% python3 -q
>>> import numpy as np
>>> np.set_printoptions(precision=1, suppress=True, linewidth=120)
>>> W0 = np.load("out13.npy")
>>> W0
array([[1., 0.],
       [0., 1.]])
>>> x0 = np.array([5, -2])
>>> rhs = W0 @ x0
>>> b, lr = np.zeros(2), 1 / np.linalg.norm(W0, 2) ** 2
>>> for i in range(4):
...     b -= lr * W0.T @ (W0 @ b - rhs)
...     if i % 1 == 0: print(i, round(np.linalg.norm(W0 @ b - rhs), 1))
... 
0 0.0
1 0.0
2 0.0
3 0.0
>>> round(np.linalg.cond(W0), 1)
np.float64(1.0)
>>> b
array([ 5., -2.])
>>> np.round(np.linalg.det(2 * W0), 1), np.round(np.linalg.det(W0), 1)
(np.float64(4.0), np.float64(1.0))
>>> np.kron(np.eye(2, dtype=int), W0)
array([[1., 0., 0., 0.],
       [0., 1., 0., 0.],
       [0., 0., 1., 0.],
       [0., 0., 0., 1.]])
>>> w, V = np.linalg.eigh(W0)
>>> x0 = np.array([-6, -8])
>>> x0 @ W0 @ x0
np.float64(100.0)
>>> x0 @ W0 @ x0 / (x0 @ x0), w[0], w[-1]
(np.float64(1.0), np.float64(1.0), np.float64(1.0))
>>> V * np.abs(w) @ V.T
array([[1., 0.],
       [0., 1.]])
>>> V * np.sqrt(w) @ V.T
array([[1., 0.],
       [0., 1.]])
>>> feats = np.load("data.npy")
>>> feats.round(1) + 0
array([[-0.4,  0.1,  0. , -0.9],
       [ 0.1, -0.8,  0.6, -0.1],
       [-0.5, -0.6, -0.7,  0.1],
       [-0.8,  0.2,  0.4,  0.3]])
>>> Q = feats.astype(float).copy()
>>> for j in range(4):
...     Q[:, j] -= Q[:, :j] @ (Q[:, :j].T @ Q[:, j])
...     Q[:, j] /= np.linalg.norm(Q[:, j])
... 
>>> Q.round(1) + 0
array([[-0.4,  0.1,  0. , -0.9],
       [ 0.1, -0.8,  0.6, -0.1],
       [-0.5, -0.6, -0.7,  0.1],
       [-0.8,  0.2,  0.4,  0.3]])
>>> np.round(feats @ feats.T, 1) + 0
array([[1., 0., 0., 0.],
       [0., 1., 0., 0.],
       [0., 0., 1., 0.],
       [0., 0., 0., 1.]])
>>> round(float(feats[:, 2] @ feats[:, 1]), 1)
0.0
>>> arr = np.load("arr.npy")
>>> arr
array([[ 15. ,  -3.4,   1.8],
       [ 12.3,  -4.2,   1.1],
       [  4.2,  -4.8,  -0.1],
       [  2.7,  -4.2,  -0.1],
       [  1.1,  -2.7,   0. ],
       [  0.7,  -2. ,   0.1],
       [  0. ,  -0.2,   0. ],
       [ -0.1,   0.4,  -0.2],
       [ -0.1,   0.4,  -0.2],
       [ -0.2,   0.6,  -0.4],
       [ -1. ,  -0.5,  -2.3],
       [ -1.1,  -0.6,  -2.5],
       [ -2.6,  -4.1,  -5.3],
       [ -3.6,  -6.3,  -6.9],
       [ -4.4,  -8.1,  -8.2],
       [ -6.2, -11.9, -10.7],
       [-10.2, -20.5, -16. ]])
>>> P = arr @ np.linalg.solve(arr.T @ arr, arr.T)
>>> np.round(np.linalg.eigvalsh(P), 1) + 0
array([0., 0., 0., 0., 0., 0., 0., 0., 0., 0., 0., 0., 0., 0., 1., 1., 1.])
>>> Xs = (arr - arr.mean(axis=0)) / arr.std(axis=0)
>>> Xs.std(axis=0)
array([1., 1., 1.])
>>> b = np.linalg.lstsq(np.delete(Xs, 2, axis=1), Xs[:, 2])[0]
>>> np.abs(b).argmax()
np.int64(1)
>>> D = np.linalg.norm(arr[:, None] - arr[None], axis=-1)
>>> D.mean(axis=1).argmax()
np.int64(16)
>>> np.unravel_index(D.round(6).argmax(), D.shape)
(np.int64(0), np.int64(16))
>>> x0 = np.array([0, 2, 5])
>>> h1 = np.maximum(arr @ x0, 0)
>>> arr.T @ h1
array([33. , -7.5,  4. ])
>>> np.maximum(arr @ (3 * x0), 0)
array([6.6, 0. , 0. , 0. , 0. , 0. , 0. , 0. , 0. , 0. , 0. , 0. , 0. , 0. , 0. , 0. , 0. ])
>>> cov = np.cov(arr, rowvar=False)
>>> cov.shape
(3, 3)
>>> np.linalg.eigvalsh(cov)[::-1]
array([70.7, 17.6,  0.9])
>>> round(np.corrcoef(arr[:, 2], arr[:, 1])[0, 1], 1)
np.float64(0.9)
>>> mat = np.array([[6, 7, 5, 5], [4, 5, 3, 3], [-3, -2, -4, -4]])
>>> mat
array([[ 6,  7,  5,  5],
       [ 4,  5,  3,  3],
       [-3, -2, -4, -4]])
>>> np.allclose(mat[:-1].T @ np.linalg.lstsq(mat[:-1].T, mat[-1])[0], mat[-1])
True
>>> mat @ np.linalg.pinv(mat) @ mat
array([[ 6.,  7.,  5.,  5.],
       [ 4.,  5.,  3.,  3.],
       [-3., -2., -4., -4.]])
>>> np.unique(mat.round(6), axis=0).shape
(3, 4)
>>> def softmax(z):
...     e = np.exp(z - z.max(axis=-1, keepdims=True))
...     return e / e.sum(axis=-1, keepdims=True)
... 
>>> softmax(mat[2])
array([0.2, 0.6, 0.1, 0.1])
>>> np.round(softmax(10 * mat[2]), 1) + 0
array([0., 1., 0., 0.])
>>> softmax(mat).sum(axis=1)
array([1., 1., 1.])
>>> scores = mat @ mat.T / np.sqrt(4)
>>> softmax(scores).round(6).argmax(axis=1)
array([0, 0, 2])
>>> np.round(softmax(scores + np.triu(np.full(scores.shape, -np.inf), 1)), 1) + 0
array([[1., 0., 0.],
       [1., 0., 0.],
       [0., 0., 1.]])
